% python3 -q
>>> import numpy as np
>>> np.set_printoptions(precision=3, suppress=True, linewidth=120, sign=" ")
>>> tidy = lambda a: np.round(a, 3) + 0
>>> W0 = np.load("a.npy")
>>> tidy(W0)
array([[ 0.508,  2.532, -0.773, -1.623, -1.23 ,  1.565],
       [ 2.532, -1.057, -1.204, -0.677, -0.907,  1.286],
       [-0.773, -1.204,  1.39 , -1.232, -0.236, -0.526],
       [-1.623, -0.677, -1.232,  2.21 , -1.258,  1.123],
       [-1.23 , -0.907, -0.236, -1.258,  3.66 ,  0.519],
       [ 1.565,  1.286, -0.526,  1.123,  0.519, -0.711]])
>>> # null space of dimension 1
>>> vals, vecs = np.linalg.eigh(W0)
>>> tidy(np.linalg.eigvalsh(W0 @ W0))
array([  0.,   9.,   9.,   9.,  16.,  25.])
>>> print(np.abs(vecs[:, -1]).round(6).argmax())
4
>>> tidy(vals.sum()), tidy(np.trace(W0))
(np.float64(6.0), np.float64(6.0))
>>> tidy(vecs @ np.diag(vals) @ vecs.T)
array([[ 0.508,  2.532, -0.773, -1.623, -1.23 ,  1.565],
       [ 2.532, -1.057, -1.204, -0.677, -0.907,  1.286],
       [-0.773, -1.204,  1.39 , -1.232, -0.236, -0.526],
       [-1.623, -0.677, -1.232,  2.21 , -1.258,  1.123],
       [-1.23 , -0.907, -0.236, -1.258,  3.66 ,  0.519],
       [ 1.565,  1.286, -0.526,  1.123,  0.519, -0.711]])
>>> tidy(np.linalg.eigvalsh(W0 + 5 * np.eye(6)))
array([  2.,   2.,   5.,   8.,   9.,  10.])
>>> (vals > 1e-8).sum(), (vals < -1e-8).sum()
(np.int64(3), np.int64(2))
>>> tidy(vecs.T @ W0 @ vecs)
array([[-3.,  0.,  0.,  0.,  0.,  0.],
       [ 0., -3.,  0.,  0.,  0.,  0.],
       [ 0.,  0.,  0.,  0.,  0.,  0.],
       [ 0.,  0.,  0.,  3.,  0.,  0.],
       [ 0.,  0.,  0.,  0.,  4.,  0.],
       [ 0.,  0.,  0.,  0.,  0.,  5.]])
>>> U, sv, Vh = np.linalg.svd(W0)
>>> print(tidy(sv))
[ 5.  4.  3.  3.  3.  0.]
>>> B = U[:, :5] @ np.diag(sv[:5]) @ Vh[:5]
>>> tidy(B)
array([[ 0.508,  2.532, -0.773, -1.623, -1.23 ,  1.565],
       [ 2.532, -1.057, -1.204, -0.677, -0.907,  1.286],
       [-0.773, -1.204,  1.39 , -1.232, -0.236, -0.526],
       [-1.623, -0.677, -1.232,  2.21 , -1.258,  1.123],
       [-1.23 , -0.907, -0.236, -1.258,  3.66 ,  0.519],
       [ 1.565,  1.286, -0.526,  1.123,  0.519, -0.711]])
